% ipython --no-banner

In [1]: import numpy as np

In [2]: from numpy import linalg as LA

In [3]: np.set_printoptions(precision=1, suppress=True, linewidth=100, floatmode="fixed")

In [4]: tidy = lambda a: np.round(a, 1) + 0

In [5]: W0 = np.array([[4, 2, 0], [2, 1, 0], [0, 0, 0]])

In [6]: print(W0)
[[4 2 0]
 [2 1 0]
 [0 0 0]]

In [7]: # looks like rank 1

In [8]: print(LA.lstsq(W0[:-1].T, W0[-1])[2])
1

In [9]: print(np.unique(W0.round(6), axis=0).shape)
(3, 3)

In [10]: U, s, vt = LA.svd(W0, full_matrices=False)

In [11]: print(np.cumsum(s ** 2) / np.sum(s ** 2))
[1.0 1.0 1.0]

In [12]: print(U.shape, s.shape, vt.shape)
(3, 3) (3,) (3, 3)

In [13]: print((s > 1e-8).sum())
1

In [14]: print(tidy(s))
[5.0 0.0 0.0]

In [15]: print(tidy(U.T @ U))
[[1.0 0.0 0.0]
 [0.0 1.0 0.0]
 [0.0 0.0 1.0]]

In [16]: print(np.abs(U[:, 0]).round(6).argmax())
0

In [17]: B = np.array([[0, 0, 0], [3, 1, 2], [3, 1, 3]])

In [18]: print(B.T @ W0.T)
[[6 3 0]
 [2 1 0]
 [4 2 0]]

In [19]: print(LA.matrix_rank(np.vstack([W0, B.T])))
3

In [20]: print(np.einsum("ik,kj->ji", W0, B))
[[6 3 0]
 [2 1 0]
 [4 2 0]]

In [21]: print(np.einsum("ij->j", W0))
[6 3 0]

In [22]: print(np.vstack([W0, B.T]).shape)
(6, 3)

In [23]: print(np.einsum("ik,kj->ij", W0, B))
[[6 2 4]
 [3 1 2]
 [0 0 0]]

In [24]: B = W0[0, 0] * W0[1:] - np.outer(W0[1:, 0], W0[0])

In [25]: print(B)
[[0 0 0]
 [0 0 0]]

In [26]: print(W0[:, 0] / W0[0, 0])
[1.0 0.5 0.0]

In [27]: print(np.flatnonzero(~B.round(6).any(axis=1)))
[0 1]

In [28]: print(W0 @ W0)
[[20 10  0]
 [10  5  0]
 [ 0  0  0]]

In [29]: print((LA.matrix_power((W0 != 0) + (W0.T != 0) + np.eye(3), 3) > 0).astype(int))
[[1 1 0]
 [1 1 0]
 [0 0 1]]

In [30]: print((W0 != 0).astype(int))
[[1 1 0]
 [1 1 0]
 [0 0 0]]

In [31]: data = np.load("w.npy")

In [32]: print(data)
[[  1   2   4   2]
 [ -3  -3 -12   0]
 [  1  -3   4  -2]
 [  0  -2   0   2]]

In [33]: # rows and columns are dependent

In [34]: W = np.array([[0, 1, 0], [3, 0, 3], [0, 0, 3], [3, 0, 1]])

In [35]: c = np.array([2, -2, 0])

In [36]: H = np.maximum(data @ W + c, 0)

In [37]: print((H > 0).mean(axis=0))
[0.5 0.0 0.5]

In [38]: basis = np.array([[-4, 1, 2], [0, 4, 1], [1, 3, 3]])

In [39]: print((H @ basis).round(6).argmax(axis=1))
[2 0 1 2]

In [40]: print(W @ basis)
[[  0   4   1]
 [ -9  12  15]
 [  3   9   9]
 [-11   6   9]]

In [41]: print(tidy(np.trace(LA.pinv(data) @ data)))
3.0

In [42]: print(LA.lstsq(data[:-1].T, data[-1])[2])
3

In [43]: print(np.abs(np.diag(LA.qr(data)[1])) > 1e-9)
[ True  True False  True]

In [44]: U, s, vt = LA.svd(data)

In [45]: print(np.argmax(s[:-1] / (s[1:] + 1e-6)) + 1)
3

In [46]: B = U[:, :3] @ np.diag(s[:3]) @ vt[:3]

In [47]: print(tidy(np.abs(data - B).max()))
0.0

In [48]: print(tidy(LA.norm(data - B) / LA.norm(data)))
0.0

In [49]: print(LA.matrix_rank(B))
3

In [50]: U, s, vt = LA.svd(W0)

In [51]: vecs = vt[:(s > 1e-8).sum()]

In [52]: rng = np.random.default_rng(733469)

In [53]: x0 = W0[0] + -1 * W0[2] + rng.integers(2) * np.eye(3)[0]

In [54]: print(x0)
[4.0 2.0 0.0]

In [55]: print(np.allclose(vecs.T @ vecs @ x0, x0))
True

In [56]: print(tidy(LA.norm(x0 - vecs.T @ vecs @ x0)))
0.0

In [57]: print(LA.matrix_rank(np.vstack([W0, x0])))
1

In [58]: print(tidy(np.diag(vecs.T @ vecs)))
[0.8 0.2 0.0]

In [59]: idx = rng.permutation(4)

In [60]: print(idx)
[2 3 0 1]

In [61]: B = data[idx][:, idx]

In [62]: print(np.allclose(B, data))
False

In [63]: print(tidy(np.sort(np.abs(LA.eigvals(B)))))
[0.0 2.8 6.1 7.3]

In [64]: E = np.loadtxt("arr.csv", delimiter=",")

In [65]: print(E)
[[-1.0  1.2 -0.3]
 [ 0.0  0.2 -0.4]
 [-1.5  1.6 -0.8]
 [-1.1  1.7 -1.0]
 [ 1.0  0.2 -0.4]
 [-2.5  2.0 -0.5]
 [-0.8  1.7 -1.2]
 [-1.1  1.6 -1.2]
 [ 0.4  0.4 -1.3]
 [ 0.1 -0.3 -0.7]
 [-1.0  1.5 -0.4]
 [-1.9  2.5 -1.6]
 [-2.6  2.9 -0.9]
 [ 0.3  0.3 -0.6]
 [ 0.5  0.0 -0.6]
 [-2.3  2.8 -1.6]
 [-1.3  1.6 -0.8]
 [-2.4  2.8 -1.6]
 [-1.3  1.6 -1.1]
 [-0.3  0.5  0.0]
 [-1.1  1.4 -0.2]
 [-0.6  1.2 -1.3]
 [ 0.4  0.5 -0.2]]

In [66]: U, s, vt = LA.svd(data, full_matrices=False)

In [67]: print(tidy(s / s[0]))
[1.0 0.3 0.2 0.0]

In [68]: print(tidy(U.T @ data @ vt.T))
[[13.9  0.0  0.0  0.0]
 [ 0.0  4.8  0.0  0.0]
 [ 0.0  0.0  3.0  0.0]
 [ 0.0  0.0  0.0  0.0]]

In [69]: print(tidy(U.T @ U))
[[1.0 0.0 0.0 0.0]
 [0.0 1.0 0.0 0.0]
 [0.0 0.0 1.0 0.0]
 [0.0 0.0 0.0 1.0]]
